$ python3 -q
>>> import numpy as np
>>> import numpy.linalg as la
>>> np.set_printoptions(precision=2, suppress=True, linewidth=160)
>>> W0 = np.load("a.npy")
>>> W0
array([[ 1.85, -0.13, -1.14,  2.34,  6.06, -1.14,  1.38],
       [ 0.84,  1.09, -0.86, -0.18,  1.31, -1.26,  1.82],
       [ 3.94,  2.55, -4.72, -1.37,  2.48, -4.36,  1.8 ],
       [ 1.12,  0.04, -1.76,  0.81,  2.63,  0.24,  1.26],
       [-0.59, -0.83, -1.75,  1.42, -1.68,  0.35, -0.48],
       [-0.26, -0.45,  1.49,  2.06, -3.2 , -0.46, -3.46],
       [-0.61,  2.43, -2.29,  0.76,  3.55,  0.12,  4.48],
       [ 2.29, -1.14, -0.06,  4.47,  0.  ,  3.13,  0.15],
       [ 1.85,  0.1 , -0.95, -1.42,  0.93, -2.25,  3.35],
       [-1.16,  2.96,  1.07, -0.12,  2.24, -3.44,  0.39],
       [-0.09, -1.36, -4.61, -0.51,  2.67,  0.24,  5.82],
       [ 1.2 , -0.85, -1.75, -0.02,  1.06, -1.41,  4.3 ],
       [-1.43, -1.32,  2.27, -2.03, -3.17,  0.43,  4.41],
       [ 0.24,  0.9 ,  1.22,  0.76, -0.8 , -3.  ,  0.88],
       [-0.34, -1.36, -2.53,  1.56, -0.98,  3.55, -6.02],
       [ 0.34, -0.67, -5.16, -3.08, -4.16,  1.97,  2.11]])
>>> Xc = W0 - W0.mean(axis=0)
>>> vecs = la.svd(Xc)[2][:1]
>>> other = Xc - Xc @ vecs.T @ vecs
>>> la.norm(other, axis=1).round(6).argmax()
np.int64(15)
>>> (Xc @ vecs.T).std(axis=0)
array([3.59])
>>> np.cov(Xc @ vecs.T, rowvar=False)
array(13.78)
>>> feats = np.loadtxt("out18.csv", delimiter=",")
>>> feats
array([[ 9., 21.,  1.,  3.],
       [ 5., 14.,  0.,  0.],
       [ 5., 11.,  0.,  1.],
       [ 9., 15.,  5., 11.],
       [ 9., 21.,  1.,  3.],
       [ 7., 10.,  4., 10.],
       [11., 23.,  4.,  8.],
       [ 3.,  6.,  0.,  0.],
       [13., 25.,  7., 13.],
       [ 9., 21.,  1.,  3.],
       [ 7., 13.,  2.,  6.],
       [ 1.,  4.,  0.,  0.],
       [ 7., 19.,  0.,  0.],
       [ 5.,  8.,  1.,  5.],
       [ 7., 10.,  4., 10.],
       [ 5., 11.,  0.,  1.],
       [ 3.,  9.,  0.,  0.],
       [ 3.,  6.,  0.,  0.],
       [13., 25.,  7., 13.],
       [ 1.,  4.,  0.,  0.],
       [ 9., 21.,  1.,  3.],
       [ 7., 10.,  4., 10.],
       [ 5., 11.,  0.,  1.],
       [ 3.,  9.,  0.,  0.],
       [11., 23.,  4.,  8.],
       [ 7., 19.,  0.,  0.],
       [13., 25.,  7., 13.],
       [ 5., 11.,  0.,  1.],
       [ 9., 21.,  1.,  3.],
       [ 7., 16.,  0.,  2.],
       [ 5., 14.,  0.,  0.],
       [11., 23.,  4.,  8.]])
>>> # row 4 repeats row 0
>>> other = np.c_[feats[:, :1] @ np.array([[0]]), np.array([1, 3, 0, 2, 0, 1, 0, 1, 2, 3, 3, 3, 0, 2, 1, 0, 2, 0, 0, 0, 2, 3, 3, 0, 1, 1, 3, 1, 0, 3, 1, 1])]
>>> other
array([[0., 1.],
       [0., 3.],
       [0., 0.],
       [0., 2.],
       [0., 0.],
       [0., 1.],
       [0., 0.],
       [0., 1.],
       [0., 2.],
       [0., 3.],
       [0., 3.],
       [0., 3.],
       [0., 0.],
       [0., 2.],
       [0., 1.],
       [0., 0.],
       [0., 2.],
       [0., 0.],
       [0., 0.],
       [0., 0.],
       [0., 2.],
       [0., 3.],
       [0., 3.],
       [0., 0.],
       [0., 1.],
       [0., 1.],
       [0., 3.],
       [0., 1.],
       [0., 0.],
       [0., 3.],
       [0., 1.],
       [0., 1.]])
>>> la.matrix_rank(np.c_[feats, other])
np.int64(5)
>>> la.lstsq(feats, other[:, 0])[0]
array([0., 0., 0., 0.])
>>> [round(float(x), 2) for x in la.svd(other, compute_uv=False)[:3]]
[10.05, 0.0]
>>> np.argsort(-la.norm(other, axis=0).round(6), kind="stable")[:3]
array([1, 0])
>>> la.cond(other) > 100
np.True_
>>> la.matrix_rank(other, rtol=0.1)
np.int64(1)
>>> Xc = feats - feats.mean(axis=0)
>>> left, sig, Vt = la.svd(Xc, full_matrices=False)
>>> Xc.mean(axis=0)
array([0., 0., 0., 0.])
>>> np.searchsorted(np.cumsum(sig ** 2) / (sig ** 2).sum(), 0.9) + 1
np.int64(2)
>>> np.round(sig ** 2 / (sig ** 2).sum(), 2) + 0
array([0.8, 0.2, 0. , 0. ])
>>> sig
array([45.18, 22.3 ,  2.76,  1.22])
>>> np.abs(Vt[-1])
array([0.7 , 0.27, 0.49, 0.44])
>>> np.round((sig ** 2).sum() ** 2 / (sig ** 4).sum(), 2)
np.float64(1.47)
>>> np.abs(Vt[0]).argmax()
np.int64(1)
>>> np.abs(left[:, 0]).argmax()
np.int64(8)
>>> hat = feats @ la.solve(feats.T @ feats, feats.T)
>>> np.allclose(hat @ hat, hat)
True
>>> np.diag(hat)
array([0.08, 0.09, 0.09, 0.12, 0.08, 0.18, 0.08, 0.22, 0.23, 0.08, 0.1 , 0.1 , 0.12, 0.23, 0.18, 0.09, 0.08, 0.22, 0.23, 0.1 , 0.08, 0.18, 0.09, 0.08, 0.08,
       0.12, 0.23, 0.09, 0.08, 0.12, 0.09, 0.08])
>>> hat @ feats[:, 0]
array([ 9.,  5.,  5.,  9.,  9.,  7., 11.,  3., 13.,  9.,  7.,  1.,  7.,  5.,  7.,  5.,  3.,  3., 13.,  1.,  9.,  7.,  5.,  3., 11.,  7., 13.,  5.,  9.,  7.,
        5., 11.])
